In [1]: import numpy as np

In [2]: import numpy.linalg as la

In [3]: np.set_printoptions(precision=2, suppress=True, linewidth=200, floatmode="fixed")

In [4]: W0 = np.array([[-1, -1, -1],
   ...:     [-1, -2, -2],
   ...:     [-3, -4, -2],
   ...:     [-4, -6, 0],
   ...:     [-4, -7, 1],
   ...:     [-2, -6, 1],
   ...:     [-1, -8, 1],
   ...:     [1, -8, -1],
   ...:     [3, -10, -3],
   ...:     [4, -12, -2],
   ...:     [2, -11, -3],
   ...:     [4, -13, -5],
   ...:     [3, -11, -6],
   ...:     [3, -10, -4],
   ...:     [1, -11, -5],
   ...:     [1, -10, -5],
   ...:     [0, -9, -4],
   ...:     [-1, -8, -4],
   ...:     [1, -8, -6],
   ...:     [3, -6, -8],
   ...:     [1, -5, -8]])

In [5]: x = np.array([3, 0, 1])

In [6]: h = np.maximum(W0 @ x, 0)

In [7]: np.maximum(W0 @ (3 * x), 0)
Out[7]: array([ 0,  0,  0,  0,  0,  0,  0,  6, 18, 30,  9, 21,  9, 15,  0,  0,  0,  0,  0,  3,  0])

In [8]: h
Out[8]: array([ 0,  0,  0,  0,  0,  0,  0,  2,  6, 10,  3,  7,  3,  5,  0,  0,  0,  0,  0,  1,  0])

In [9]: np.flatnonzero(h > 1e-9)
Out[9]: array([ 7,  8,  9, 10, 11, 12, 13, 19])

In [10]: Xs = (W0 - W0.mean(axis=0)) / W0.std(axis=0)

In [11]: Xs.std(axis=0)
Out[11]: array([1.00, 1.00, 1.00])

In [12]: b = la.lstsq(np.delete(Xs, 1, axis=1), Xs[:, 1])[0]

In [13]: np.abs(b).argmax()
Out[13]: np.int64(0)

In [14]: b
Out[14]: array([-0.79, -0.24])

In [15]: idx = W0[:, 0] > np.median(W0[:, 0])

In [16]: f = W0[idx].mean(axis=0) - W0[~idx].mean(axis=0)

In [17]: idx.astype(int)
Out[17]: array([0, 0, 0, 0, 0, 0, 0, 0, 1, 1, 1, 1, 1, 1, 0, 0, 0, 0, 0, 1, 0])

In [18]: np.argsort(-np.abs(f).round(6), kind="stable")
Out[18]: array([0, 1, 2])

In [19]: f
Out[19]: array([ 4.00, -3.79, -1.93])

In [20]: data = np.array([[-4.16, 2.5, 1.5],
    ...:     [-13.04, 8.66, 10.16],
    ...:     [-8.16, 1.41, 6.66],
    ...:     [-16.58, 1.25, 16.81],
    ...:     [-14.18, 14.53, 9.62],
    ...:     [-8.88, 6.79, 5.77],
    ...:     [-1.78, -7.43, 1.88],
    ...:     [7.43, -2.43, -10.8],
    ...:     [-0.96, 1.82, -2.11],
    ...:     [-4.16, 7.56, -0.13],
    ...:     [-6.26, -0.04, 4.84],
    ...:     [4.66, -7.17, -5.94],
    ...:     [-5.32, 5.34, 1.97],
    ...:     [4.21, -4.07, -6.41],
    ...:     [-5.4, 3.54, 2.66],
    ...:     [-1.87, 2.08, -1.11],
    ...:     [-11.3, 7.91, 8.31],
    ...:     [-16.17, 4.29, 15.33],
    ...:     [-0.64, 1.11, -2.27],
    ...:     [-2.2, -5.18, 1.65]])

In [21]: D = la.norm(data[:, None] - data[None], axis=-1)

In [22]: (D + 1e9 * np.eye(20)).round(6).argmin(axis=1)
Out[22]: array([14, 16, 10, 17,  1, 16, 19, 13, 18, 12,  2, 13, 14, 11, 12,  8,  1,  3,  8,  6])

In [23]: la.matrix_rank(D ** 2)
Out[23]: np.int64(5)

In [24]: D.shape
Out[24]: (20, 20)

In [25]: D[:5, :5]
Out[25]: 
array([[ 0.00, 13.85,  6.62, 19.75, 17.64],
       [13.85,  0.00,  9.41, 10.57,  6.00],
       [ 6.62,  9.41,  0.00, 13.19, 14.74],
       [19.75, 10.57, 13.19,  0.00, 15.29],
       [17.64,  6.00, 14.74, 15.29,  0.00]])
